% python3 -q
>>> import numpy as np
>>> from numpy import linalg as LA
>>> np.set_printoptions(precision=3, suppress=True, linewidth=200, sign=" ")
>>> E = np.loadtxt("sample16.csv", delimiter=",")
>>> E
array([[-2., -1.,  1., -6.],
       [-1.,  2.,  0., -3.],
       [-2., -1.,  1., -6.]])
>>> # rank 2
>>> U, sig, Vt = LA.svd(E)
>>> sig.round(3) + 0
array([ 9.606,  2.392,  0.   ])
>>> np.argmax(sig[:-1] / (sig[1:] + 1e-6)) + 1
np.int64(2)
>>> B = U[:, :2] @ np.diag(sig[:2]) @ Vt[:2]
>>> B.round(3) + 0
array([[-2., -1.,  1., -6.],
       [-1.,  2.,  0., -3.],
       [-2., -1.,  1., -6.]])
>>> np.round(np.abs(E - B).max(), 3)
np.float64(0.0)
>>> LA.matrix_rank(B)
np.int64(2)
>>> W0 = np.load("w.npy")
>>> W0
array([[-2.298, -1.592, -1.088],
       [-2.212, -1.905, -0.693],
       [-2.32 , -1.323, -1.367],
       [ 2.297,  1.602,  1.076],
       [ 1.14 , -1.252,  2.476],
       [ 0.24 , -2.03 ,  2.196],
       [ 2.298,  0.996,  1.652],
       [-2.103, -2.106, -0.379],
       [-0.584, -2.436,  1.65 ],
       [-0.59 , -2.438,  1.645],
       [-1.002, -2.529,  1.266],
       [ 1.885,  2.333, -0.082],
       [ 0.359, -1.948,  2.253],
       [-1.906,  0.166, -2.311],
       [ 1.709, -0.509,  2.413],
       [-0.477, -2.4  ,  1.736],
       [-0.824,  1.57 , -2.42 ],
       [ 0.114, -2.11 ,  2.129],
       [ 2.098,  2.113,  0.367],
       [ 1.426,  2.522, -0.779],
       [-1.865,  0.242, -2.337],
       [-1.36 , -2.531,  0.863],
       [ 2.081,  0.213,  2.15 ],
       [-1.163, -2.54 ,  1.094],
       [ 2.254,  1.786,  0.854],
       [ 0.227, -2.039,  2.189],
       [-0.972, -2.525,  1.295]])
>>> # rank 2
>>> gram = np.cov(W0, rowvar=False)
>>> np.round(LA.eigvalsh(gram)[::-1], 3) + 0
array([ 4.724,  3.557,  0.   ])
>>> np.argsort(-W0.std(axis=0).round(6), kind="stable")
array([ 1,  0,  2])
